>>> import numpy as np
>>> np.set_printoptions(precision=2, suppress=True, linewidth=100)
>>> other = np.array([[2, 2], [1, 0]])
>>> Z = np.array([[1, -2], [4, -3]])
>>> F = np.kron(other, Z)
>>> F
array([[ 2, -4,  2, -4],
       [ 8, -6,  8, -6],
       [ 1, -2,  0,  0],
       [ 4, -3,  0,  0]])
>>> W = np.array([[4, 1, 6], [6, 6, 1], [1, 1, 7], [9, 5, 0]])
>>> b = np.array([-2, -1, 2])
>>> act = np.maximum(F @ W + b, 0)
>>> np.linalg.matrix_rank(act)
np.int64(1)
>>> act
array([[  0,   0,  24],
       [  0,   0, 100],
       [  0,   0,   6],
       [  0,   0,  23]])
>>> Z = np.array([[-1, 3], [3, 1], [-1, 0]])
>>> act @ Z
array([[ -24,    0],
       [-100,    0],
       [  -6,    0],
       [ -23,    0]])
>>> (act @ Z).round(6).argmax(axis=1)
array([1, 1, 1, 1])
>>> ang = np.radians(60)
>>> Rm = np.eye(4)
>>> Rm[2, 2] = Rm[3, 3] = np.cos(ang)
>>> Rm[2, 3], Rm[3, 2] = -np.sin(ang), np.sin(ang)
>>> Rm
array([[ 1.  ,  0.  ,  0.  ,  0.  ],
       [ 0.  ,  1.  ,  0.  ,  0.  ],
       [ 0.  ,  0.  ,  0.5 , -0.87],
       [ 0.  ,  0.  ,  0.87,  0.5 ]])
>>> other = F @ Rm.T
>>> np.allclose(F @ F.T, other @ other.T)
True
>>> x = np.array([-2, -3, 0, 1])
>>> y = F @ x
>>> y
array([ 4, -4,  4,  1])
>>> np.linalg.solve(F.T, F[1])
array([-0.,  1.,  0., -0.])
>>> np.linalg.solve(F, -2 * y)
array([ 4.,  6., -0., -2.])
>>> np.linalg.solve(F, F[:, 0])
array([ 1., -0., -0.,  0.])
>>> other = np.array([[-1, 0], [1, 0]])
>>> data = np.tile(other, (2, 2))
>>> data
array([[-1,  0, -1,  0],
       [ 1,  0,  1,  0],
       [-1,  0, -1,  0],
       [ 1,  0,  1,  0]])
>>> left, sig, vt = np.linalg.svd(data)
>>> sig.round(2) + 0
array([2.83, 0.  , 0.  , 0.  ])
>>> other = left[:, :1] @ np.diag(sig[:1]) @ vt[:1]
>>> np.linalg.matrix_rank(data, rtol=0.05)
np.int64(1)
>>> np.round(np.abs(data - other).max(), 2)
np.float64(0.0)
>>> other
array([[-1.,  0., -1.,  0.],
       [ 1.,  0.,  1.,  0.],
       [-1.,  0., -1.,  0.],
       [ 1.,  0.,  1.,  0.]])
>>> np.linalg.cond(data) > 100
np.True_
>>> round(np.linalg.norm(data, 2) / np.linalg.norm(data), 2)
np.float64(1.0)
>>> [round(float(x), 2) for x in np.linalg.svd(data, compute_uv=False)[:3]]
[2.83, 0.0, 0.0]
>>> np.linalg.matrix_rank(data, rtol=0.1)
np.int64(1)
>>> J = np.array([[-3, 1, -1, 0], [0, -3, 1, -1], [-1, 0, -3, 1], [1, -1, 0, -3]])
>>> proj = np.triu(np.array([[1, 2, 2, 3], [0, 0, 0, 3], [2, 1, 2, 1], [1, 1, 3, 1]]), 1) + np.eye(4)
>>> other = proj @ J @ np.linalg.inv(proj)
>>> round(float(np.linalg.det(other)), 2)
75.0
>>> other
array([[ -2.,  -4.,  -1.,  10.],
       [  3., -12.,  -5.,  22.],
       [  0.,  -1.,  -3.,   4.],
       [  1.,  -3.,  -2.,   5.]])
>>> np.trace(other), np.trace(J)
(np.float64(-12.0), np.int64(-12))
>>> K = np.loadtxt("x.csv", delimiter=",")
>>> K
array([[0.3, 3. , 4. , 5. ],
       [0. , 2.3, 4. , 1. ],
       [3. , 1. , 4.3, 3. ],
       [0. , 3. , 4. , 5.3]])
>>> Q, vecs = np.linalg.qr(K[:, :1])[0], np.linalg.qr(K[:, 1:])[0]
>>> sig = np.linalg.svd(Q.T @ vecs, compute_uv=False)
>>> np.degrees(np.arccos(sig.clip(0, 1)))
array([5.28])
>>> round(float(np.linalg.norm(Q @ Q.T - vecs @ vecs.T, 2)), 2)
1.0
>>> (sig > 0.9).sum()
np.int64(1)
>>> other = np.array([[-3, 1],
...     [0, -3],
...     [-3, 1],
...     [1, 0],
...     [1, -3],
...     [0, 0],
...     [1, 0],
...     [-2, 2],
...     [-1, -3],
...     [2, -2]])
>>> Z = np.array([[1, 0, -1], [-1, 2, 0]])
>>> rng = np.random.default_rng(2299)
>>> mat = other @ Z + 0.02 * rng.normal(size=(10, 3))
>>> mat
array([[-4.  ,  1.97,  2.99],
       [ 2.98, -6.01,  0.05],
       [-4.01,  2.01,  3.01],
       [ 0.98,  0.04, -1.01],
       [ 4.  , -5.97, -1.03],
       [-0.01,  0.01,  0.01],
       [ 1.01,  0.02, -0.99],
       [-3.97,  4.  ,  1.97],
       [ 2.01, -5.98,  0.98],
       [ 4.  , -4.  , -2.01]])
>>> u, g = mat[6], mat[9]
>>> round(float(u @ u), 2)
2.0
>>> np.round(u @ g, 2)
np.float64(5.95)
>>> p = (u @ g) / (u @ u) * u
>>> g - p
array([ 0.99, -4.06,  0.92])
>>> p
array([ 3.02,  0.06, -2.94])
>>> np.round((g - p) @ u, 2)
np.float64(-0.0)
>>> z = mat[:, 1] > np.median(mat[:, 1])
>>> u = mat[z].mean(axis=0) - mat[~z].mean(axis=0)
>>> np.argsort(-np.abs(u).round(6), kind="stable")
array([1, 0, 2])
>>> Z = mat[[7, 2]].astype(float)
>>> for _ in range(5):
...     z = np.linalg.norm(mat[:, None] - Z, axis=-1).argmin(axis=1)
...     Z = np.array([mat[z == j].mean(axis=0) for j in range(2)])
... 
>>> z
array([0, 1, 0, 1, 1, 1, 1, 0, 1, 1])
>>> Z[1] - Z[0]
array([ 6.13, -5.79, -3.23])
>>> M = np.load("out8.npy")
>>> M
array([[ 1.48, -0.6 , -1.75,  1.65, -0.67, -0.24, -0.39, -0.05],
       [ 0.68,  0.4 ,  0.32, -0.56, -0.91, -2.39,  1.18,  0.17],
       [-1.03, -0.29,  1.22,  1.6 ,  0.07, -1.31, -1.43, -0.23],
       [ 0.  ,  0.95,  1.05,  1.68, -0.74,  0.99,  1.63, -0.04],
       [ 0.23, -1.87,  0.6 ,  0.31,  0.79, -0.01,  0.79,  1.94],
       [ 0.57,  0.55, -0.2 ,  0.55,  2.53, -0.58,  0.72, -0.9 ],
       [ 2.17,  0.59,  1.49, -0.31,  0.11,  0.4 , -1.16,  0.33],
       [ 0.46, -1.84,  0.8 , -0.3 , -0.39,  0.24,  0.49, -2.06]])
>>> u = np.array([-3, 3, -3, 3, 1, -1, -1, -1])
>>> other = M + np.outer(u, np.eye(8)[1])
>>> other
array([[ 1.48, -3.6 , -1.75,  1.65, -0.67, -0.24, -0.39, -0.05],
       [ 0.68,  3.4 ,  0.32, -0.56, -0.91, -2.39,  1.18,  0.17],
       [-1.03, -3.29,  1.22,  1.6 ,  0.07, -1.31, -1.43, -0.23],
       [ 0.  ,  3.95,  1.05,  1.68, -0.74,  0.99,  1.63, -0.04],
       [ 0.23, -0.87,  0.6 ,  0.31,  0.79, -0.01,  0.79,  1.94],
       [ 0.57, -0.45, -0.2 ,  0.55,  2.53, -0.58,  0.72, -0.9 ],
       [ 2.17, -0.41,  1.49, -0.31,  0.11,  0.4 , -1.16,  0.33],
       [ 0.46, -2.84,  0.8 , -0.3 , -0.39,  0.24,  0.49, -2.06]])
